$ ipython --no-banner

In [1]: import numpy as np

In [2]: import numpy.linalg as la

In [3]: np.set_printoptions(precision=1, suppress=True, linewidth=140, sign=" ")

In [4]: M = np.loadtxt("dump.csv", delimiter=",")

In [5]: M
Out[5]: 
array([[ 0.,  3.,  1.,  1.,  1.,  1.,  0.,  2.,  0.,  2.,  2.,  3.,  0.,  2.],
       [ 0.,  0.,  0.,  0.,  2.,  2.,  2.,  1.,  1.,  2.,  0.,  2.,  0.,  3.],
       [ 0.,  0.,  0.,  2.,  0.,  1.,  2.,  2.,  3.,  1.,  1.,  1.,  3.,  0.],
       [ 0.,  0.,  0.,  0.,  2.,  0.,  3.,  2.,  0.,  2.,  3.,  0.,  0.,  2.],
       [ 0.,  0.,  0.,  0.,  0.,  0.,  2.,  1.,  0.,  3.,  0.,  2.,  1.,  0.],
       [ 0.,  0.,  0.,  0.,  0.,  0.,  3.,  3.,  2.,  1.,  2.,  3.,  2.,  2.],
       [ 0.,  0.,  0.,  0.,  0.,  0.,  0.,  3.,  0.,  1.,  0.,  2.,  1.,  0.],
       [ 0.,  0.,  0.,  0.,  0.,  0.,  0.,  0.,  2.,  0.,  0.,  1.,  3.,  0.],
       [ 0.,  0.,  0.,  0.,  0.,  0.,  0.,  0.,  0.,  0.,  3.,  0.,  3.,  3.],
       [ 0.,  0.,  0.,  0.,  0.,  0.,  0.,  0.,  0.,  0.,  2.,  0.,  1.,  3.],
       [ 0.,  0.,  0.,  0.,  0.,  0.,  0.,  0.,  0.,  0.,  0.,  0.,  2.,  2.],
       [ 0.,  0.,  0.,  0.,  0.,  0.,  0.,  0.,  0.,  0.,  0.,  0.,  1.,  1.],
       [ 0.,  0.,  0.,  0.,  0.,  0.,  0.,  0.,  0.,  0.,  0.,  0.,  0.,  0.],
       [ 0.,  0.,  0.,  0.,  0.,  0.,  0.,  0.,  0.,  0.,  0.,  0.,  0.,  0.]])

In [6]: rng = np.random.default_rng(53)

In [7]: lab = rng.permutation(14)

In [8]: lab
Out[8]: array([  3,  10,   7,   4,   9,   0,   6,  12,   1,   5,  13,   8,   2,  11])

In [9]: B = M[lab][:, lab]

In [10]: np.trace(B)
Out[10]: np.float64(0.0)

In [11]: round(la.det(B), 1), round(la.det(M[lab]), 1)
Out[11]: (np.float64(0.0), np.float64(0.0))

In [12]: np.sort(np.abs(la.eigvals(B)))
Out[12]: array([ 0.,  0.,  0.,  0.,  0.,  0.,  0.,  0.,  0.,  0.,  0.,  0.,  0.,  0.])

In [13]: np.allclose(B, M)
Out[13]: False

In [14]: U, s, VT = la.svd(M)

In [15]: np.argmax(s[:-1] / (s[1:] + 1e-6)) + 1
Out[15]: np.int64(11)

In [16]: B = U[:, :11] @ np.diag(s[:11]) @ VT[:11]

In [17]: np.round(np.abs(M - B).max(), 1)
Out[17]: np.float64(0.0)

In [18]: round(float(la.norm(M - B) / la.norm(M)), 1)
Out[18]: 0.0

In [19]: A = np.load("data.npy")

In [20]: A
Out[20]: 
array([[ 5.,  0.,  0.,  0.,  0.,  0.,  0.,  0.,  0.,  0.,  0.],
       [ 0.,  6.,  0., -2.,  0., -2.,  1.,  1.,  1., -2.,  2.],
       [ 0.,  0.,  5.,  0.,  0.,  0.,  0.,  0.,  0.,  0.,  0.],
       [ 0., -2.,  0.,  9.,  0.,  4., -2., -2., -2.,  4., -4.],
       [ 0.,  0.,  0.,  0.,  5.,  0.,  0.,  0.,  0.,  0.,  0.],
       [ 0., -2.,  0.,  4.,  0.,  9., -2., -2., -2.,  4., -4.],
       [ 0.,  1.,  0., -2.,  0., -2.,  6.,  1.,  1., -2.,  2.],
       [ 0.,  1.,  0., -2.,  0., -2.,  1.,  6.,  1., -2.,  2.],
       [ 0.,  1.,  0., -2.,  0., -2.,  1.,  1.,  6., -2.,  2.],
       [ 0., -2.,  0.,  4.,  0.,  4., -2., -2., -2.,  9., -4.],
       [ 0.,  2.,  0., -4.,  0., -4.,  2.,  2.,  2., -4.,  9.]])

In [21]: w, evecs = la.eigh(A)

In [22]: vec = np.array([1, 8, 9, -3, -8, 1, -9, 2, 7, 4, -9])

In [23]: np.round(evecs * np.maximum(w, 0) @ evecs.T, 1) + 0
Out[23]: 
array([[ 5.,  0.,  0.,  0.,  0.,  0.,  0.,  0.,  0.,  0.,  0.],
       [ 0.,  6.,  0., -2.,  0., -2.,  1.,  1.,  1., -2.,  2.],
       [ 0.,  0.,  5.,  0.,  0.,  0.,  0.,  0.,  0.,  0.,  0.],
       [ 0., -2.,  0.,  9.,  0.,  4., -2., -2., -2.,  4., -4.],
       [ 0.,  0.,  0.,  0.,  5.,  0.,  0.,  0.,  0.,  0.,  0.],
       [ 0., -2.,  0.,  4.,  0.,  9., -2., -2., -2.,  4., -4.],
       [ 0.,  1.,  0., -2.,  0., -2.,  6.,  1.,  1., -2.,  2.],
       [ 0.,  1.,  0., -2.,  0., -2.,  1.,  6.,  1., -2.,  2.],
       [ 0.,  1.,  0., -2.,  0., -2.,  1.,  1.,  6., -2.,  2.],
       [ 0., -2.,  0.,  4.,  0.,  4., -2., -2., -2.,  9., -4.],
       [ 0.,  2.,  0., -4.,  0., -4.,  2.,  2.,  2., -4.,  9.]])

In [24]: vec @ A @ vec
Out[24]: np.float64(2451.0)

In [25]: np.count_nonzero(A)
Out[25]: np.int64(67)

In [26]: np.unravel_index(np.abs(A).argmax(), A.shape)
Out[26]: (np.int64(3), np.int64(3))

In [27]: la.matrix_rank(A)
Out[27]: np.int64(11)

In [28]: w, evecs = la.eigvalsh(A)
ValueError: too many values to unpack (expected 2)


In [29]: w, evecs = la.eigh(A)

In [30]: (w > 1e-8).sum(), (w < -1e-8).sum()
Out[30]: (np.int64(11), np.int64(0))

In [31]: w
Out[31]: array([  5.,   5.,   5.,   5.,   5.,   5.,   5.,   5.,   5.,   5.,  25.])

In [32]: np.unique(w.round(6) + 0, return_counts=True)[1]
Out[32]: array([ 10,   1])

In [33]: la.svd(A, compute_uv=False)
Out[33]: array([ 25.,   5.,   5.,   5.,   5.,   5.,   5.,   5.,   5.,   5.,   5.])

In [34]: np.round(evecs @ np.diag(w) @ evecs.T, 1) + 0
Out[34]: 
array([[ 5.,  0.,  0.,  0.,  0.,  0.,  0.,  0.,  0.,  0.,  0.],
       [ 0.,  6.,  0., -2.,  0., -2.,  1.,  1.,  1., -2.,  2.],
       [ 0.,  0.,  5.,  0.,  0.,  0.,  0.,  0.,  0.,  0.,  0.],
       [ 0., -2.,  0.,  9.,  0.,  4., -2., -2., -2.,  4., -4.],
       [ 0.,  0.,  0.,  0.,  5.,  0.,  0.,  0.,  0.,  0.,  0.],
       [ 0., -2.,  0.,  4.,  0.,  9., -2., -2., -2.,  4., -4.],
       [ 0.,  1.,  0., -2.,  0., -2.,  6.,  1.,  1., -2.,  2.],
       [ 0.,  1.,  0., -2.,  0., -2.,  1.,  6.,  1., -2.,  2.],
       [ 0.,  1.,  0., -2.,  0., -2.,  1.,  1.,  6., -2.,  2.],
       [ 0., -2.,  0.,  4.,  0.,  4., -2., -2., -2.,  9., -4.],
       [ 0.,  2.,  0., -4.,  0., -4.,  2.,  2.,  2., -4.,  9.]])

In [35]: np.round(evecs.T @ A @ evecs, 1) + 0
Out[35]: 
array([[  5.,   0.,   0.,   0.,   0.,   0.,   0.,   0.,   0.,   0.,   0.],
       [  0.,   5.,   0.,   0.,   0.,   0.,   0.,   0.,   0.,   0.,   0.],
       [  0.,   0.,   5.,   0.,   0.,   0.,   0.,   0.,   0.,   0.,   0.],
       [  0.,   0.,   0.,   5.,   0.,   0.,   0.,   0.,   0.,   0.,   0.],
       [  0.,   0.,   0.,   0.,   5.,   0.,   0.,   0.,   0.,   0.,   0.],
       [  0.,   0.,   0.,   0.,   0.,   5.,   0.,   0.,   0.,   0.,   0.],
       [  0.,   0.,   0.,   0.,   0.,   0.,   5.,   0.,   0.,   0.,   0.],
       [  0.,   0.,   0.,   0.,   0.,   0.,   0.,   5.,   0.,   0.,   0.],
       [  0.,   0.,   0.,   0.,   0.,   0.,   0.,   0.,   5.,   0.,   0.],
       [  0.,   0.,   0.,   0.,   0.,   0.,   0.,   0.,   0.,   5.,   0.],
       [  0.,   0.,   0.,   0.,   0.,   0.,   0.,   0.,   0.,   0.,  25.]])

In [36]: np.abs(evecs[:, -1]).round(6).argmax()
Out[36]: np.int64(3)

In [37]: w.sum(), np.trace(A)
Out[37]: (np.float64(75.0), np.float64(75.0))

In [38]: la.eigvalsh(A @ A)
Out[38]: array([  25.,   25.,   25.,   25.,   25.,   25.,   25.,   25.,   25.,   25.,  625.])
